$ python -q
>>> import numpy as np
>>> np.set_printoptions(suppress=True, linewidth=160)
>>> J = np.load("case0.npy")
>>> J
array([[-10,  -6,  -6,  -5,  -7,  -5,  -6, -10,  -9,  -6],
       [ -5,  -1,  -1,   0,  -2,   0,  -1,  -5,  -4,  -1],
       [  1,   5,   5,   6,   4,   6,   5,   1,   2,   5],
       [ -7,  -3,  -3,  -2,  -4,  -2,  -3,  -7,  -6,  -3],
       [ -9,  -5,  -5,  -4,  -6,  -4,  -5,  -9,  -8,  -5]])
>>> # looks like rank 2
>>> x0 = np.array([-2, -2, 2, -2, -1, 0, 3, 2, 2, -3])
>>> J * x0
array([[ 20,  12, -12,  10,   7,   0, -18, -20, -18,  18],
       [ 10,   2,  -2,   0,   2,   0,  -3, -10,  -8,   3],
       [ -2, -10,  10, -12,  -4,   0,  15,   2,   4, -15],
       [ 14,   6,  -6,   4,   4,   0,  -9, -14, -12,   9],
       [ 18,  10, -10,   8,   6,   0, -15, -18, -16,  15]])
>>> J @ x0
array([ -1,  -6, -12,  -4,  -2])
>>> np.sign((J @ x0).round(6))
array([-1, -1, -1, -1, -1])
>>> np.linalg.norm(J @ x0) <= np.linalg.norm(J, 2) * np.linalg.norm(x0) + 1e-9
np.True_
>>> (J @ x0).argmax()
np.int64(0)
>>> J @ np.ones(10)
array([-70., -20.,  40., -40., -60.])
>>> rank = np.linalg.matrix_rank(J)
>>> rank
np.int64(2)
>>> null = np.linalg.svd(J)[2][rank:].T
>>> [int(np.linalg.matrix_rank(np.delete(J, i, axis=0))) for i in range(5)]
[2, 2, 2, 2, 2]
>>> [int(np.linalg.matrix_rank(J[:, :j + 1])) for j in range(10)]
[1, 2, 2, 2, 2, 2, 2, 2, 2, 2]
>>> np.allclose(J @ null, 0)
True
>>> np.linalg.matrix_rank(J.T @ J), np.linalg.matrix_rank(J @ J.T)
(np.int64(2), np.int64(2))
>>> [int(np.linalg.matrix_rank(J[:i])) for i in range(1, len(J) + 1)]
[1, 2, 2, 2, 2]
>>> left, sigma, vt = np.linalg.svd(J)
>>> V = vt[:(sigma > 1e-8).sum()]
>>> rng = np.random.default_rng(552)
>>> x0 = J[1] + 3 * J[3] + rng.integers(2) * np.eye(10)[0]
>>> x0
array([-26., -10., -10.,  -6., -14.,  -6., -10., -26., -22., -10.])
>>> np.round(np.diag(V.T @ V), 3)
array([0.365, 0.129, 0.129, 0.218, 0.1  , 0.218, 0.129, 0.365, 0.218, 0.129])
>>> np.round(V.T @ V, 3)
array([[ 0.365,  0.012,  0.012, -0.076,  0.1  , -0.076,  0.012,  0.365,  0.276,  0.012],
       [ 0.012,  0.129,  0.129,  0.159,  0.1  ,  0.159,  0.129,  0.012,  0.041,  0.129],
       [ 0.012,  0.129,  0.129,  0.159,  0.1  ,  0.159,  0.129,  0.012,  0.041,  0.129],
       [-0.076,  0.159,  0.159,  0.218,  0.1  ,  0.218,  0.159, -0.076, -0.018,  0.159],
       [ 0.1  ,  0.1  ,  0.1  ,  0.1  ,  0.1  ,  0.1  ,  0.1  ,  0.1  ,  0.1  ,  0.1  ],
       [-0.076,  0.159,  0.159,  0.218,  0.1  ,  0.218,  0.159, -0.076, -0.018,  0.159],
       [ 0.012,  0.129,  0.129,  0.159,  0.1  ,  0.159,  0.129,  0.012,  0.041,  0.129],
       [ 0.365,  0.012,  0.012, -0.076,  0.1  , -0.076,  0.012,  0.365,  0.276,  0.012],
       [ 0.276,  0.041,  0.041, -0.018,  0.1  , -0.018,  0.041,  0.276,  0.218,  0.041],
       [ 0.012,  0.129,  0.129,  0.159,  0.1  ,  0.159,  0.129,  0.012,  0.041,  0.129]])
>>> np.argsort(-np.linalg.norm(J, axis=0).round(6), kind="stable")[:3]
array([0, 7, 8])
>>> np.round(np.linalg.norm(J, 2) / np.linalg.norm(J), 3)
np.float64(0.963)
>>> left, sigma, vt = np.linalg.svd(J)
>>> sigma.round(3) + 0
array([35.763, 10.051,  0.   ,  0.   ,  0.   ])
>>> np.argmax(sigma[:-1] / (sigma[1:] + 1e-6)) + 1
np.int64(2)
>>> B = left[:, :2] @ np.diag(sigma[:2]) @ vt[:2]
>>> round(np.linalg.norm(J - B) / np.linalg.norm(J), 3)
np.float64(0.0)
>>> np.round(np.abs(J - B).max(), 3)
np.float64(0.0)
>>> feats = np.load("block18.npy")
>>> feats
array([[-4.046, -0.7  ,  0.8  , -0.6  ],
       [ 1.721,  0.4  ,  0.5  ,  1.4  ],
       [ 4.106,  0.8  , -0.2  ,  0.2  ],
       [-0.368, -0.1  ,  1.   , -1.9  ],
       [ 3.667,  0.8  , -0.4  ,  1.9  ],
       [ 0.633,  0.2  ,  0.3  , -0.6  ],
       [ 5.439,  1.2  ,  1.4  , -0.8  ],
       [-8.896, -1.7  , -0.3  ,  1.3  ],
       [-4.733, -0.9  , -0.2  ,  0.1  ],
       [-3.193, -0.6  ,  1.   ,  1.1  ],
       [-1.858, -0.4  ,  0.1  ,  0.9  ],
       [ 2.535,  0.6  ,  0.4  ,  0.5  ],
       [-1.214, -0.2  , -1.8  , -0.2  ],
       [ 3.734,  0.8  , -1.7  ,  0.1  ],
       [ 6.123,  1.2  ,  0.   , -0.3  ],
       [ 8.65 ,  1.7  , -1.2  ,  1.2  ],
       [-3.996, -0.7  ,  0.8  , -0.1  ],
       [ 0.558,  0.1  , -1.4  , -0.2  ],
       [ 5.794,  1.2  , -0.7  ,  1.5  ],
       [ 5.755,  1.2  ,  1.   , -1.3  ],
       [-1.931, -0.5  , -1.3  ,  1.8  ],
       [ 1.313,  0.2  ,  0.6  , -0.5  ],
       [ 2.003,  0.4  , -1.4  ,  2.6  ],
       [-3.449, -0.7  ,  1.4  ,  1.2  ],
       [ 1.987,  0.5  ,  0.2  ,  0.3  ],
       [-0.872, -0.2  ,  1.   , -0.4  ],
       [ 1.871,  0.3  ,  0.4  ,  0.6  ],
       [-2.901, -0.5  , -1.1  ,  1.   ]])
>>> # column 0 is much longer than the rest
>>> d = np.linalg.norm(feats[:, None] - feats[None], axis=-1)
>>> (d + 1e9 * np.eye(28)).round(6).argmin(axis=1)
array([16, 26, 13, 25,  2, 21, 19,  8, 16, 23, 27, 24, 17,  2, 19, 18,  0,  5, 14,  6, 27,  5,  4,  9, 26,  3, 24, 20])
>>> d.shape
(28, 28)
>>> d[:5, :5].round(3)
array([[0.   , 6.21 , 8.387, 3.952, 8.332],
       [6.21 , 0.   , 2.789, 3.969, 2.238],
       [8.387, 2.789, 0.   , 5.165, 1.767],
       [3.952, 3.969, 5.165, 0.   , 5.787],
       [8.332, 2.238, 1.767, 5.787, 0.   ]])
>>> C = feats[[22, 3]].astype(float)
>>> for _ in range(5):
...     labels = np.linalg.norm(feats[:, None] - C, axis=-1).argmin(axis=1)
...     C = np.array([feats[labels == j].mean(axis=0) for j in range(2)])
... 
>>> labels
array([1, 0, 0, 1, 0, 1, 0, 1, 1, 1, 1, 0, 1, 0, 0, 0, 1, 1, 0, 0, 1, 0, 0, 1, 0, 1, 0, 1])
>>> np.abs(C[1] - C[0]).argmax()
np.int64(0)
>>> hat = feats @ np.linalg.solve(feats.T @ feats, feats.T)
>>> np.round(hat @ feats[:, 2], 3) + 0
array([ 0.8,  0.5, -0.2,  1. , -0.4,  0.3,  1.4, -0.3, -0.2,  1. ,  0.1,  0.4, -1.8, -1.7,  0. , -1.2,  0.8, -1.4, -0.7,  1. , -1.3,  0.6, -1.4,  1.4,  0.2,
        1. ,  0.4, -1.1])
>>> np.round(np.trace(hat), 3)
np.float64(4.0)
>>> Xc = feats - feats.mean(axis=0)
>>> left, sigma, vt = np.linalg.svd(Xc, full_matrices=False)
>>> np.linalg.matrix_rank(Xc)
np.int64(4)
>>> (np.sign(left[:, 0]) == np.sign(left[0, 0])).astype(int)
array([1, 0, 0, 1, 0, 1, 0, 1, 1, 1, 1, 0, 1, 0, 0, 0, 1, 1, 0, 0, 1, 0, 0, 1, 0, 1, 0, 1])
>>> M = np.array([[-4, -2, 0, 0], [-2, -2, 0, 0], [-2, -1, 0, 0], [-1, -1, 0, 0]])
>>> left, sigma, vt = np.linalg.svd(M)
>>> V = vt[:(sigma > 1e-8).sum()]
>>> x0 = M[2] + 5 * M[1] + rng.integers(2) * np.eye(4)[0]
>>> x0
array([-12., -11.,   0.,   0.])
>>> round(float(np.linalg.norm(x0 - V.T @ V @ x0)), 3)
0.0
>>> np.allclose(V.T @ V @ x0, x0)
True
>>> np.unique(M.round(6), axis=0).shape
(4, 4)
>>> np.round(M @ np.linalg.pinv(M) @ M, 3)
array([[-4., -2.,  0.,  0.],
       [-2., -2.,  0.,  0.],
       [-2., -1.,  0.,  0.],
       [-1., -1.,  0.,  0.]])
